$ ipython --no-banner

In [1]: import numpy as np

In [2]: np.set_printoptions(suppress=True, linewidth=100)

In [3]: feats = np.load("mat.npy")

In [4]: feats
Out[4]: 
array([[4., 1., 0.],
       [0., 4., 1.],
       [0., 0., 4.]])

In [5]: A2 = feats / np.sqrt((feats ** 2).mean(axis=1, keepdims=True))

In [6]: A2[1].round(1)
Out[6]: array([0. , 1.7, 0.4])

In [7]: np.linalg.matrix_rank(A2) == np.linalg.matrix_rank(feats)
Out[7]: np.True_

In [8]: A2 = np.linalg.inv(feats)

In [9]: np.round(np.linalg.inv(A2), 1)
Out[9]: 
array([[4., 1., 0.],
       [0., 4., 1.],
       [0., 0., 4.]])

In [10]: round(np.linalg.cond(feats), 1)
Out[10]: np.float64(1.4)

In [11]: (np.abs(A2) > 1e-9).astype(int)
Out[11]: 
array([[1, 1, 1],
       [0, 1, 1],
       [0, 0, 1]])

In [12]: np.allclose(A2, feats.T)
Out[12]: False

In [13]: np.round(np.linalg.det(feats) * np.linalg.det(A2), 1)
Out[13]: np.float64(1.0)

In [14]: A2.round(1) + 0
Out[14]: 
array([[ 0.2, -0.1,  0. ],
       [ 0. ,  0.2, -0.1],
       [ 0. ,  0. ,  0.2]])

In [15]: np.prod(np.diag(feats)), round(float(np.linalg.det(feats)), 1)
Out[15]: (np.float64(64.0), 64.0)

In [16]: np.round(np.linalg.matrix_power(feats - np.diag(np.diag(feats)), 3), 1)
Out[16]: 
array([[0., 0., 0.],
       [0., 0., 0.],
       [0., 0., 0.]])

In [17]: m1 = np.load("sample6.npy")

In [18]: m1
Out[18]: 
array([[ 6., -6., -4.,  0.],
       [-6., 11.,  6.,  0.],
       [-4.,  6.,  6.,  0.],
       [ 0.,  0.,  0.,  2.]])

In [19]: vals, evecs = np.linalg.eigh(m1)

In [20]: vals.round(1)
Out[20]: array([ 2.,  2.,  2., 19.])

In [21]: np.round(evecs.T @ evecs, 1) + 0
Out[21]: 
array([[1., 0., 0., 0.],
       [0., 1., 0., 0.],
       [0., 0., 1., 0.],
       [0., 0., 0., 1.]])

In [22]: np.round(evecs.T @ m1 @ evecs, 1) + 0
Out[22]: 
array([[ 2.,  0.,  0.,  0.],
       [ 0.,  2.,  0.,  0.],
       [ 0.,  0.,  2.,  0.],
       [ 0.,  0.,  0., 19.]])

In [23]: vals.sum(), np.trace(m1)
Out[23]: (np.float64(25.0), np.float64(25.0))

In [24]: np.round(np.linalg.eigvalsh(m1 + -2 * np.eye(4)), 1) + 0
Out[24]: array([ 0.,  0.,  0., 17.])

In [25]: np.round(np.linalg.eigvalsh(m1 @ m1), 1)
Out[25]: array([  4.,   4.,   4., 361.])
